$ ipython --no-banner

In [1]: import numpy as np

In [2]: np.set_printoptions(suppress=True, linewidth=160)

In [3]: feats = np.loadtxt("a.csv", delimiter=",")

In [4]: feats
Out[4]: 
array([[ 3.,  0.,  0.,  0.,  0.,  0.,  0.,  0.,  0.],
       [ 0., -3.,  0.,  0.,  0.,  0.,  0.,  0.,  0.],
       [ 0.,  0.,  2.,  0.,  0.,  0.,  0.,  0.,  0.],
       [ 0.,  0.,  0., -1.,  0.,  0.,  0.,  0.,  0.],
       [ 0.,  0.,  0.,  0.,  1.,  0.,  0.,  0.,  0.],
       [ 0.,  0.,  0.,  0.,  0., -3.,  0.,  0.,  0.],
       [ 0.,  0.,  0.,  0.,  0.,  0., -2.,  0.,  0.],
       [ 0.,  0.,  0.,  0.,  0.,  0.,  0., -2.,  0.],
       [ 0.,  0.,  0.,  0.,  0.,  0.,  0.,  0.,  1.]])

In [5]: # triangular

In [6]: np.trace(feats)
Out[6]: np.float64(-4.0)

In [7]: np.linalg.determinant(feats)
---------------------------------------------------------------------------
AttributeError                            Traceback (most recent call last)
Cell In[7], line 1
----> 1 np.linalg.determinant(feats)

AttributeError: module 'numpy.linalg' has no attribute 'determinant'

In [8]: feats @ feats
Out[8]: 
array([[9., 0., 0., 0., 0., 0., 0., 0., 0.],
       [0., 9., 0., 0., 0., 0., 0., 0., 0.],
       [0., 0., 4., 0., 0., 0., 0., 0., 0.],
       [0., 0., 0., 1., 0., 0., 0., 0., 0.],
       [0., 0., 0., 0., 1., 0., 0., 0., 0.],
       [0., 0., 0., 0., 0., 9., 0., 0., 0.],
       [0., 0., 0., 0., 0., 0., 4., 0., 0.],
       [0., 0., 0., 0., 0., 0., 0., 4., 0.],
       [0., 0., 0., 0., 0., 0., 0., 0., 1.]])

In [9]: (feats + feats.T) / 2
Out[9]: 
array([[ 3.,  0.,  0.,  0.,  0.,  0.,  0.,  0.,  0.],
       [ 0., -3.,  0.,  0.,  0.,  0.,  0.,  0.,  0.],
       [ 0.,  0.,  2.,  0.,  0.,  0.,  0.,  0.,  0.],
       [ 0.,  0.,  0., -1.,  0.,  0.,  0.,  0.,  0.],
       [ 0.,  0.,  0.,  0.,  1.,  0.,  0.,  0.,  0.],
       [ 0.,  0.,  0.,  0.,  0., -3.,  0.,  0.,  0.],
       [ 0.,  0.,  0.,  0.,  0.,  0., -2.,  0.,  0.],
       [ 0.,  0.,  0.,  0.,  0.,  0.,  0., -2.,  0.],
       [ 0.,  0.,  0.,  0.,  0.,  0.,  0.,  0.,  1.]])

In [10]: feats.inv()
---------------------------------------------------------------------------
AttributeError                            Traceback (most recent call last)
Cell In[10], line 1
----> 1 feats.inv()

AttributeError: 'numpy.ndarray' object has no attribute 'inv'

In [11]: round(float(np.linalg.det(feats)), 3)
Out[11]: -216.0

In [12]: np.round(np.linalg.matrix_power(feats, 2), 3)
Out[12]: 
array([[9., 0., 0., 0., 0., 0., 0., 0., 0.],
       [0., 9., 0., 0., 0., 0., 0., 0., 0.],
       [0., 0., 4., 0., 0., 0., 0., 0., 0.],
       [0., 0., 0., 1., 0., 0., 0., 0., 0.],
       [0., 0., 0., 0., 1., 0., 0., 0., 0.],
       [0., 0., 0., 0., 0., 9., 0., 0., 0.],
       [0., 0., 0., 0., 0., 0., 4., 0., 0.],
       [0., 0., 0., 0., 0., 0., 0., 4., 0.],
       [0., 0., 0., 0., 0., 0., 0., 0., 1.]])

In [13]: np.round(np.abs(np.linalg.eigvals(feats)).max(), 3)
Out[13]: np.float64(3.0)

In [14]: (np.linalg.matrix_power((feats != 0) + (feats.T != 0) + np.eye(9), 9) > 0).astype(int)
Out[14]: 
array([[1, 0, 0, 0, 0, 0, 0, 0, 0],
       [0, 1, 0, 0, 0, 0, 0, 0, 0],
       [0, 0, 1, 0, 0, 0, 0, 0, 0],
       [0, 0, 0, 1, 0, 0, 0, 0, 0],
       [0, 0, 0, 0, 1, 0, 0, 0, 0],
       [0, 0, 0, 0, 0, 1, 0, 0, 0],
       [0, 0, 0, 0, 0, 0, 1, 0, 0],
       [0, 0, 0, 0, 0, 0, 0, 1, 0],
       [0, 0, 0, 0, 0, 0, 0, 0, 1]])

In [15]: U, sigma = np.linalg.svd(feats)
---------------------------------------------------------------------------
ValueError                                Traceback (most recent call last)
Cell In[15], line 1
----> 1 U, sigma = np.linalg.svd(feats)

ValueError: too many values to unpack (expected 2)

In [16]: U, sigma, Vh = np.linalg.svd(feats, full_matrices=False)

In [17]: U.T @ U
Out[17]: 
array([[1., 0., 0., 0., 0., 0., 0., 0., 0.],
       [0., 1., 0., 0., 0., 0., 0., 0., 0.],
       [0., 0., 1., 0., 0., 0., 0., 0., 0.],
       [0., 0., 0., 1., 0., 0., 0., 0., 0.],
       [0., 0., 0., 0., 1., 0., 0., 0., 0.],
       [0., 0., 0., 0., 0., 1., 0., 0., 0.],
       [0., 0., 0., 0., 0., 0., 1., 0., 0.],
       [0., 0., 0., 0., 0., 0., 0., 1., 0.],
       [0., 0., 0., 0., 0., 0., 0., 0., 1.]])

In [18]: np.round(sigma / sigma[0], 3)
Out[18]: array([1.   , 1.   , 1.   , 0.667, 0.667, 0.667, 0.333, 0.333, 0.333])

In [19]: round(np.sqrt((sigma ** 2).sum()), 3), round(float(np.linalg.norm(feats)), 3)
Out[19]: (np.float64(6.481), 6.481)

In [20]: print(U.shape, sigma.shape, Vh.shape)
(9, 9) (9,) (9, 9)

In [21]: U.T @ feats @ Vh.T
Out[21]: 
array([[3., 0., 0., 0., 0., 0., 0., 0., 0.],
       [0., 3., 0., 0., 0., 0., 0., 0., 0.],
       [0., 0., 3., 0., 0., 0., 0., 0., 0.],
       [0., 0., 0., 2., 0., 0., 0., 0., 0.],
       [0., 0., 0., 0., 2., 0., 0., 0., 0.],
       [0., 0., 0., 0., 0., 2., 0., 0., 0.],
       [0., 0., 0., 0., 0., 0., 1., 0., 0.],
       [0., 0., 0., 0., 0., 0., 0., 1., 0.],
       [0., 0., 0., 0., 0., 0., 0., 0., 1.]])

In [22]: A = np.load("sample8.npy")

In [23]: A.round(3)
Out[23]: 
array([[ 0.966,  0.   ,  0.   ,  0.   ,  0.   ,  0.   ,  0.   ,  0.   ,  0.   ,  0.   ,  0.259,  0.   ,  0.   ],
       [ 0.   ,  1.   ,  0.   ,  0.   ,  0.   ,  0.   ,  0.   ,  0.   ,  0.   ,  0.   ,  0.   ,  0.   ,  0.   ],
       [ 0.   ,  0.   ,  1.   ,  0.   ,  0.   ,  0.   ,  0.   ,  0.   ,  0.   ,  0.   ,  0.   ,  0.   ,  0.   ],
       [ 0.   ,  0.   ,  0.   ,  1.   ,  0.   ,  0.   ,  0.   ,  0.   ,  0.   ,  0.   ,  0.   ,  0.   ,  0.   ],
       [ 0.   ,  0.   ,  0.   ,  0.   ,  1.   ,  0.   ,  0.   ,  0.   ,  0.   ,  0.   ,  0.   ,  0.   ,  0.   ],
       [ 0.   ,  0.   ,  0.   ,  0.   ,  0.   ,  1.   ,  0.   ,  0.   ,  0.   ,  0.   ,  0.   ,  0.   ,  0.   ],
       [ 0.   ,  0.   ,  0.   ,  0.   ,  0.   ,  0.   ,  1.   ,  0.   ,  0.   ,  0.   ,  0.   ,  0.   ,  0.   ],
       [ 0.   ,  0.   ,  0.   ,  0.   ,  0.   ,  0.   ,  0.   ,  1.   ,  0.   ,  0.   ,  0.   ,  0.   ,  0.   ],
       [ 0.   ,  0.   ,  0.   ,  0.   ,  0.   ,  0.   ,  0.   ,  0.   ,  1.   ,  0.   ,  0.   ,  0.   ,  0.   ],
       [ 0.   ,  0.   ,  0.   ,  0.   ,  0.   ,  0.   ,  0.   ,  0.   ,  0.   ,  1.   ,  0.   ,  0.   ,  0.   ],
       [-0.259,  0.   ,  0.   ,  0.   ,  0.   ,  0.   ,  0.   ,  0.   ,  0.   ,  0.   ,  0.966,  0.   ,  0.   ],
       [ 0.   ,  0.   ,  0.   ,  0.   ,  0.   ,  0.   ,  0.   ,  0.   ,  0.   ,  0.   ,  0.   ,  1.   ,  0.   ],
       [ 0.   ,  0.   ,  0.   ,  0.   ,  0.   ,  0.   ,  0.   ,  0.   ,  0.   ,  0.   ,  0.   ,  0.   ,  1.   ]])

In [24]: # 12 blocks once reordered

In [25]: out = np.array([[2, 2],
    ...:     [-1, 0],
    ...:     [2, 1],
    ...:     [-2, 3],
    ...:     [0, 3],
    ...:     [-3, -2],
    ...:     [-1, 0],
    ...:     [-2, 1],
    ...:     [3, -1]])

In [26]: np.einsum("ik,kj->ji", feats, out)
Out[26]: 
array([[ 6.,  3.,  4.,  2.,  0.,  9.,  2.,  4.,  3.],
       [ 6.,  0.,  2., -3.,  3.,  6.,  0., -2., -1.]])

In [27]: np.vstack([feats, out.T]).shape
Out[27]: (11, 9)

In [28]: x = np.array([3, 2, 3, 2, 3, 1, 0, 2, 2, 2, 2, 1, 0])

In [29]: np.round(np.linalg.det(A), 3)
Out[29]: np.float64(1.0)

In [30]: print(A.T @ (A @ x))
[3. 2. 3. 2. 3. 1. 0. 2. 2. 2. 2. 1. 0.]

In [31]: [p for p in range(1, 25) if np.allclose(np.linalg.matrix_power(A, p), np.eye(13))]
Out[31]: [24]

In [32]: X = 3 * np.eye(9) + np.ones((9, 9))

In [33]: X
Out[33]: 
array([[4., 1., 1., 1., 1., 1., 1., 1., 1.],
       [1., 4., 1., 1., 1., 1., 1., 1., 1.],
       [1., 1., 4., 1., 1., 1., 1., 1., 1.],
       [1., 1., 1., 4., 1., 1., 1., 1., 1.],
       [1., 1., 1., 1., 4., 1., 1., 1., 1.],
       [1., 1., 1., 1., 1., 4., 1., 1., 1.],
       [1., 1., 1., 1., 1., 1., 4., 1., 1.],
       [1., 1., 1., 1., 1., 1., 1., 4., 1.],
       [1., 1., 1., 1., 1., 1., 1., 1., 4.]])

In [34]: # equal to its transpose

In [35]: print(np.sort(np.abs(np.fft.fft(X[0]))), np.round(np.sort(np.linalg.svd(X, compute_uv=False)), 3))
[ 3.  3.  3.  3.  3.  3.  3.  3. 12.] [ 3.  3.  3.  3.  3.  3.  3.  3. 12.]

In [36]: np.allclose(X @ X.T, X.T @ X)
Out[36]: True

In [37]: print((X @ X)[0])
[24. 15. 15. 15. 15. 15. 15. 15. 15.]

In [38]: x = np.ones(9)

In [39]: for _ in range(3):
    ...:     x = X @ x
    ...:     x /= np.linalg.norm(x)
    ...:     print(round(x @ X @ x, 3))
    ...: 
12.0
12.0
12.0

In [40]: np.round(np.linalg.eigvalsh(X)[-1], 3)
Out[40]: np.float64(12.0)

In [41]: Lm = np.linalg.cholesky(X)

In [42]: np.linalg.eigvalsh(X).min() > 0
Out[42]: np.True_

In [43]: np.round(np.diag(Lm) ** 2, 3)
Out[43]: array([4.   , 3.75 , 3.6  , 3.5  , 3.429, 3.375, 3.333, 3.3  , 3.273])

In [44]: ev, evecs = np.linalg.eigh(X)

In [45]: x = np.array([0, 2, 2, 1, 1, 2, 1, 2, 2])

In [46]: (np.sign(evecs[:, -1].round(6)) == np.sign(evecs[0, -1].round(6))).astype(int)
Out[46]: array([1, 1, 1, 1, 1, 1, 1, 1, 1])

In [47]: print(round(float(x @ X @ x / (x @ x)), 3), np.round(ev[0], 3), round(float(ev[-1]), 3))
10.348 3.0 12.0

In [48]: np.round(np.linalg.eigvalsh(X[1:, 1:]), 3)
Out[48]: array([ 3.,  3.,  3.,  3.,  3.,  3.,  3., 11.])

In [49]: print(np.abs(X).sum(axis=1).max(), round(float(np.abs(ev).max()), 3))
12.0 12.0

In [50]: np.round(evecs * np.sqrt(ev) @ evecs.T, 3)
Out[50]: 
array([[1.925, 0.192, 0.192, 0.192, 0.192, 0.192, 0.192, 0.192, 0.192],
       [0.192, 1.925, 0.192, 0.192, 0.192, 0.192, 0.192, 0.192, 0.192],
       [0.192, 0.192, 1.925, 0.192, 0.192, 0.192, 0.192, 0.192, 0.192],
       [0.192, 0.192, 0.192, 1.925, 0.192, 0.192, 0.192, 0.192, 0.192],
       [0.192, 0.192, 0.192, 0.192, 1.925, 0.192, 0.192, 0.192, 0.192],
       [0.192, 0.192, 0.192, 0.192, 0.192, 1.925, 0.192, 0.192, 0.192],
       [0.192, 0.192, 0.192, 0.192, 0.192, 0.192, 1.925, 0.192, 0.192],
       [0.192, 0.192, 0.192, 0.192, 0.192, 0.192, 0.192, 1.925, 0.192],
       [0.192, 0.192, 0.192, 0.192, 0.192, 0.192, 0.192, 0.192, 1.925]])

In [51]: np.round(evecs * np.maximum(ev, 0) @ evecs.T, 3)
Out[51]: 
array([[4., 1., 1., 1., 1., 1., 1., 1., 1.],
       [1., 4., 1., 1., 1., 1., 1., 1., 1.],
       [1., 1., 4., 1., 1., 1., 1., 1., 1.],
       [1., 1., 1., 4., 1., 1., 1., 1., 1.],
       [1., 1., 1., 1., 4., 1., 1., 1., 1.],
       [1., 1., 1., 1., 1., 4., 1., 1., 1.],
       [1., 1., 1., 1., 1., 1., 4., 1., 1.],
       [1., 1., 1., 1., 1., 1., 1., 4., 1.],
       [1., 1., 1., 1., 1., 1., 1., 1., 4.]])
